>>> import numpy as np
>>> import numpy.linalg as la
>>> np.set_printoptions(precision=1, suppress=True, linewidth=120)
>>> F = 0.5 ** np.abs(np.subtract.outer(np.arange(5), np.arange(5)))
>>> print(F)
[[1.  0.5 0.2 0.1 0.1]
 [0.5 1.  0.5 0.2 0.1]
 [0.2 0.5 1.  0.5 0.2]
 [0.1 0.2 0.5 1.  0.5]
 [0.1 0.1 0.2 0.5 1. ]]
>>> # equal to its transpose
>>> B = F / np.sqrt((F ** 2).mean(axis=1, keepdims=True))
>>> print(np.round(F - F.mean(axis=1, keepdims=True), 1) + 0)
[[ 0.6  0.1 -0.1 -0.3 -0.3]
 [ 0.   0.5  0.  -0.2 -0.4]
 [-0.2  0.   0.5  0.  -0.2]
 [-0.4 -0.2  0.   0.5  0. ]
 [-0.3 -0.3 -0.1  0.1  0.6]]
>>> print(B[4])
[0.1 0.2 0.5 1.  1.9]
>>> w, vecs = la.eigh(F)
>>> vec = np.array([-1, -1, -1, 0, -1])
>>> print(vecs * np.maximum(w, 0) @ vecs.T)
[[1.  0.5 0.2 0.1 0.1]
 [0.5 1.  0.5 0.3 0.1]
 [0.2 0.5 1.  0.5 0.2]
 [0.1 0.3 0.5 1.  0.5]
 [0.1 0.1 0.2 0.5 1. ]]
>>> print(np.round(vecs * np.sqrt(w) @ vecs.T, 1) + 0)
[[1.  0.2 0.1 0.  0. ]
 [0.2 0.9 0.2 0.1 0. ]
 [0.1 0.2 0.9 0.2 0.1]
 [0.  0.1 0.2 0.9 0.2]
 [0.  0.  0.1 0.2 1. ]]
>>> print(round(float(vec @ F @ vec), 1))
7.4
>>> print(vecs * np.abs(w) @ vecs.T)
[[1.  0.5 0.2 0.1 0.1]
 [0.5 1.  0.5 0.3 0.1]
 [0.2 0.5 1.  0.5 0.2]
 [0.1 0.3 0.5 1.  0.5]
 [0.1 0.1 0.2 0.5 1. ]]
>>> rng = np.random.default_rng(24)
>>> z = rng.permutation(5)
>>> B = F[:, z] * rng.choice([-1, 1], 5)
>>> print(B)
[[ 0.1 -0.2  0.5  0.1  1. ]
 [ 0.2 -0.5  1.   0.1  0.5]
 [ 0.5 -1.   0.5  0.2  0.2]
 [ 1.  -0.5  0.2  0.5  0.1]
 [ 0.5 -0.2  0.1  1.   0.1]]
>>> U, _, VT = la.svd(F.T @ B)
>>> print(np.round(U @ VT, 1) + 0)
[[ 0.  0.  0.  0.  1.]
 [ 0.  0.  1.  0.  0.]
 [ 0. -1.  0.  0.  0.]
 [ 1.  0.  0.  0.  0.]
 [ 0.  0.  0.  1.  0.]]
>>> print(z)
[3 2 1 4 0]
>>> print(la.matrix_rank(F))
5
>>> print(F - F[0])
[[ 0.   0.   0.   0.   0. ]
 [-0.5  0.5  0.2  0.1  0.1]
 [-0.8  0.   0.8  0.4  0.2]
 [-0.9 -0.2  0.2  0.9  0.4]
 [-0.9 -0.4  0.   0.4  0.9]]
>>> print(np.diff(F, axis=0))
[[-0.5  0.5  0.2  0.1  0.1]
 [-0.2 -0.5  0.5  0.2  0.1]
 [-0.1 -0.2 -0.5  0.5  0.2]
 [-0.1 -0.1 -0.2 -0.5  0.5]]
>>> print(np.unravel_index(np.abs(F).argmax(), F.shape))
(np.int64(0), np.int64(0))
>>> print(F.sum(axis=0))
[1.9 2.4 2.5 2.4 1.9]
>>> print(F.shape)
(5, 5)
>>> print(np.count_nonzero(F))
25
>>> vec = np.ones(5)
>>> for _ in range(4):
...     vec = F @ vec
...     vec /= la.norm(vec)
...     print(round(vec @ F @ vec, 1))
... 
2.3
2.3
2.3
2.3
>>> print(vec)
[0.4 0.5 0.5 0.5 0.4]
>>> print(np.round(la.eigvalsh(F)[-1], 1))
2.3
>>> mat = np.load("data.npy")
>>> print(mat)
[[  5.  -26.6  36.2  22.7]
 [ 20.   19.3  21.5  27.6]
 [ -9.9   5.4  20.5  -3.3]
 [-26.9 -17.2 -12.4  36.2]
 [-14.   25.8  26.8 -22.6]
 [ -5.6   3.5 -15.7  16.3]
 [-28.9  -0.8   6.1 -11.8]
 [ 10.3  19.8   5.5  -4.1]
 [-15.4 -10.1   9.9   1.8]
 [-13.9 -32.6 -12.4  14.9]
 [-22.8  25.2 -26.2   9. ]
 [  6.1  -8.8 -28.1  10.5]]
>>> W2 = mat[[3, 2]].astype(float)
>>> for _ in range(3):
...     z = la.norm(mat[:, None] - W2, axis=-1).argmin(axis=1)
...     W2 = np.array([mat[z == j].mean(axis=0) for j in range(2)])
... 
>>> print(z)
[1 1 1 0 1 0 1 1 1 0 0 0]
>>> print(np.bincount(z))
[5 7]
>>> print(W2[1] - W2[0])
[  7.9  10.7  37.  -15.9]
>>> print(np.abs(W2[1] - W2[0]).argmax())
2
>>> E = np.load("a.npy")
>>> print(E.round(1) + 0)
[[ 0.1 -0.2 -0.1 -0.1  0.  -0.1  0. ]
 [-0.2  0.5  0.3  0.3  0.   0.1  0.1]
 [-0.1  0.3  0.2  0.2  0.   0.1  0. ]
 [-0.1  0.3  0.2  0.2  0.   0.1  0. ]
 [ 0.   0.   0.   0.   0.   0.   0. ]
 [-0.1  0.1  0.1  0.1  0.   0.   0. ]
 [ 0.   0.1  0.   0.   0.   0.   0. ]]
>>> # applying it twice changes nothing
>>> U, s, VT = la.svd(E)
>>> print(s.round(1) + 0)
[1. 0. 0. 0. 0. 0. 0.]
>>> B = U[:, :1] @ np.diag(s[:1]) @ VT[:1]
>>> print(B.round(1) + 0)
[[ 0.1 -0.2 -0.1 -0.1  0.  -0.1  0. ]
 [-0.2  0.5  0.3  0.3  0.   0.1  0.1]
 [-0.1  0.3  0.2  0.2  0.   0.1  0. ]
 [-0.1  0.3  0.2  0.2  0.   0.1  0. ]
 [ 0.   0.   0.   0.   0.   0.   0. ]
 [-0.1  0.1  0.1  0.1  0.   0.   0. ]
 [ 0.   0.1  0.   0.   0.   0.   0. ]]
>>> print(la.matrix_rank(B))
1
>>> z = rng.permutation(7)
>>> print(z)
[0 1 5 3 4 2 6]
>>> B = E[z][:, z]
>>> print(np.allclose(B, E))
False
>>> print(np.round(np.diag(B), 1) + 0)
[0.1 0.5 0.  0.2 0.  0.2 0. ]
